$ ipython --no-banner

In [1]: import numpy as np

In [2]: np.set_printoptions(precision=4, suppress=True, linewidth=100)

In [3]: def rd(a):
   ...:     return np.round(a, 4) + 0
   ...: 

In [4]: mat = np.load("case4.npy")

In [5]: mat
Out[5]: 
array([[39.8142, 41.7073, 19.6254],
       [40.4013, 42.321 , 18.7778],
       [39.5747, 41.3528, 18.0407],
       [39.62  , 40.8593, 19.4109],
       [39.6035, 39.844 , 19.7192],
       [40.7015, 39.1567, 21.3638],
       [38.7126, 39.9186, 19.0976],
       [40.6142, 40.6227, 20.2896],
       [39.87  , 39.9143, 20.0934],
       [40.193 , 40.7467, 19.4431],
       [40.8923, 38.611 , 18.7945],
       [39.6617, 39.7317, 21.2158],
       [41.3796, 40.0924, 20.981 ],
       [39.986 , 38.7024, 19.8019],
       [40.2617, 40.767 , 19.1908]])

In [6]: gram = np.cov(mat, rowvar=False)

In [7]: np.argsort(-mat.std(axis=0).round(6), kind="stable")
Out[7]: array([1, 2, 0])

In [8]: rd(np.corrcoef(mat[:, 1], mat[:, 2])[0, 1])
Out[8]: np.float64(-0.4047)

In [9]: print(np.median(mat, axis=0))
[39.986  40.0924 19.6254]

In [10]: rd(np.polyfit(mat[:, 1], mat[:, 2], 1))
Out[10]: array([-0.3612, 34.2755])

In [11]: rd(np.linalg.eigvalsh(gram)[::-1])
Out[11]: array([1.4586, 0.6296, 0.3426])

In [12]: Z = mat[[0, 8]].astype(float)

In [13]: for _ in range(6):
    ...:     idx = np.linalg.norm(mat[:, None] - Z, axis=-1).argmin(axis=1)
    ...:     Z = np.array([mat[idx == j].mean(axis=0) for j in range(2)])
    ...: 

In [14]: idx
Out[14]: array([0, 0, 0, 0, 1, 1, 1, 1, 1, 0, 1, 1, 1, 1, 0])

In [15]: np.bincount(idx)
Out[15]: array([6, 9])

In [16]: np.abs(Z[1] - Z[0]).argmax()
Out[16]: np.int64(1)

In [17]: rd(Z[1] - Z[0])
Out[17]: array([ 0.1805, -1.6708,  1.0693])

In [18]: t3 = np.stack([mat, 3 * mat, mat[::-1]])

In [19]: np.linalg.matrix_rank(t3.reshape(3, -1))
Out[19]: np.int64(2)

In [20]: np.linalg.matrix_rank(t3)
Out[20]: array([3, 3, 3])

In [21]: rd(np.abs(np.linalg.svd(mat)[2][-1]))
Out[21]: array([0.6776, 0.3603, 0.6412])

In [22]: np.linalg.cond(mat) > 100
Out[22]: np.True_

In [23]: Ac = (mat - mat.mean(axis=0)) / mat.std(axis=0)

In [24]: np.argwhere(np.abs(Ac) > 2)
Out[24]: 
array([[ 6,  0],
       [12,  0]])

In [25]: b = np.linalg.lstsq(np.delete(Ac, 1, axis=1), Ac[:, 1])[0]

In [26]: np.abs(b).argmax()
Out[26]: np.int64(1)

In [27]: rd(b)
Out[27]: array([-0.002 , -0.4041])

In [28]: M2 = np.array([[-2, -3, -2, 2], [2, -3, 3, 0], [-1, -3, -2, -1], [-3, 3, -1, 2]])

In [29]: W0 = np.triu(M2, 1)

In [30]: W0
Out[30]: 
array([[ 0, -3, -2,  2],
       [ 0,  0,  3,  0],
       [ 0,  0,  0, -1],
       [ 0,  0,  0,  0]])

In [31]: # triangular, det is the product of the diagonal

In [32]: np.unique(W0.round(6), axis=0).shape
Out[32]: (4, 4)

In [33]: np.allclose(W0[:-1].T @ np.linalg.lstsq(W0[:-1].T, W0[-1])[0], W0[-1])
Out[33]: True

In [34]: print(np.linalg.lstsq(W0[:-1].T, W0[-1])[2])
3

In [35]: rd(W0 @ np.linalg.pinv(W0) @ W0)
Out[35]: 
array([[ 0., -3., -2.,  2.],
       [ 0.,  0.,  3.,  0.],
       [ 0.,  0.,  0., -1.],
       [ 0.,  0.,  0.,  0.]])

In [36]: np.linalg.matrix_power(W0 - np.diag(np.diag(W0)), 4)
Out[36]: 
array([[0, 0, 0, 0],
       [0, 0, 0, 0],
       [0, 0, 0, 0],
       [0, 0, 0, 0]])

In [37]: np.linalg.matrix_rank(W0 - W0[0, 0] * np.eye(4))
Out[37]: np.int64(3)

In [38]: K = np.loadtxt("w.csv", delimiter=",")

In [39]: K
Out[39]: 
array([[ 0.,  2.,  0.,  0.,  0.,  0.],
       [-1.,  0.,  0.,  0.,  0.,  0.],
       [-2., -2.,  0.,  0.,  0.,  0.],
       [ 0.,  0.,  0.,  2.,  0.,  0.],
       [ 0.,  0., -1.,  0.,  0.,  0.],
       [ 0.,  0., -2., -2.,  0.,  0.],
       [ 0.,  0.,  0.,  0.,  0.,  2.],
       [ 0.,  0.,  0.,  0., -1.,  0.],
       [ 0.,  0.,  0.,  0., -2., -2.]])

In [40]: M2 = np.c_[K[:, :5] @ np.array([[0, 0, -1, 2, -3],
    ...:     [0, 2, -3, -3, -2],
    ...:     [3, -1, -2, -1, 2],
    ...:     [1, -1, -1, 1, 0],
    ...:     [3, 2, -2, 3, 2]]), np.array([0, 0, 1, -3, 0, 1, -3, 0, -1])]

In [41]: M2
Out[41]: 
array([[ 0.,  4., -6., -6., -4.,  0.],
       [ 0.,  0.,  1., -2.,  3.,  0.],
       [ 0., -4.,  8.,  2., 10.,  1.],
       [ 2., -2., -2.,  2.,  0., -3.],
       [-3.,  1.,  2.,  1., -2.,  0.],
       [-8.,  4.,  6.,  0., -4.,  1.],
       [ 0.,  0.,  0.,  0.,  0., -3.],
       [-3., -2.,  2., -3., -2.,  0.],
       [-6., -4.,  4., -6., -4., -1.]])

In [42]: np.linalg.matrix_rank(M2)
Out[42]: np.int64(6)

In [43]: x = np.array([-3, 2, 1, -3, -1, 1])

In [44]: target = M2 @ x

In [45]: rd(np.linalg.solve(M2.T @ M2, M2.T @ target))
Out[45]: array([-3.,  2.,  1., -3., -1.,  1.])

In [46]: print(target)
[ 24.   4. -15. -21.  12.  43.  -3.  18.  35.]

In [47]: rng = np.random.default_rng(85)

In [48]: target = target + 0.1 * rng.normal(size=9)

In [49]: print(rd(target))
[ 24.1296   3.8889 -15.0929 -21.0922  11.9901  43.0385  -2.9567  18.0287  34.9076]

In [50]: b, *_ = np.linalg.lstsq(M2, target)

In [51]: rd(b)
Out[51]: array([-2.8999,  2.0419,  1.0784, -3.0292, -1.0534,  0.9955])

In [52]: P = K @ np.linalg.solve(K.T @ K, K.T)

In [53]: print(rd(np.diag(P)))
[0.8333 0.3333 0.8333 0.8333 0.3333 0.8333 0.8333 0.3333 0.8333]

In [54]: P @ K[:, 1]
Out[54]: array([ 2.,  0., -2.,  0.,  0.,  0.,  0.,  0.,  0.])

In [55]: np.allclose(P @ P, P)
Out[55]: True

In [56]: rd(np.linalg.eigvalsh(P))
Out[56]: array([0., 0., 0., 1., 1., 1., 1., 1., 1.])

In [57]: M2 = np.array([[2, 3], [-7, -9]])

In [58]: Z = np.array([[2]])

In [59]: X = np.block([[M2, np.array([[1], [0]])], [np.zeros((1, 2)), Z]])

In [60]: X
Out[60]: 
array([[ 2.,  3.,  1.],
       [-7., -9.,  0.],
       [ 0.,  0.,  2.]])

In [61]: Q, r_ = np.linalg.qr(X)

In [62]: rd(abs(r_[0, 0])), rd(np.linalg.norm(X[:, 0]))
Out[62]: (np.float64(7.2801), np.float64(7.2801))

In [63]: rd(np.abs(np.diag(r_)))
Out[63]: array([7.2801, 0.4121, 2.    ])

In [64]: print(rd(r_))
[[-7.2801 -9.4779 -0.2747]
 [ 0.      0.4121  0.9615]
 [ 0.      0.      2.    ]]

In [65]: np.allclose(r_.T @ r_, X.T @ X)
Out[65]: True

In [66]: M2 = np.array([[1, -3, -2], [2, 2, 1], [-1, -2, 0]])

In [67]: rd(np.einsum("ij,ij->i", r_, r_))
Out[67]: array([142.9057,   1.0943,   4.    ])

In [68]: np.linalg.matrix_rank(r_ @ M2)
Out[68]: np.int64(3)

In [69]: print(np.vstack([r_, M2.T]).shape)
(6, 3)

In [70]: print(rd(np.einsum("ij->j", r_)))
[-7.2801 -9.0658  2.6868]

In [71]: rd(r_ @ M2)
Out[71]: 
array([[-25.9611,   3.434 ,   5.0823],
       [ -0.1374,  -1.0989,   0.4121],
       [ -2.    ,  -4.    ,   0.    ]])

In [72]: gram = X.T @ X

In [73]: (X @ X.T).shape
Out[73]: (3, 3)

In [74]: np.linalg.matrix_rank(gram)
Out[74]: np.int64(3)

In [75]: gram
Out[75]: 
array([[53., 69.,  2.],
       [69., 90.,  3.],
       [ 2.,  3.,  5.]])

In [76]: rd(np.linalg.eigvalsh(gram)[::-1])
Out[76]: array([143.0308,   4.918 ,   0.0512])

In [77]: np.diag(gram)
Out[77]: array([53., 90.,  5.])

In [78]: np.allclose(gram, gram.T)
Out[78]: True
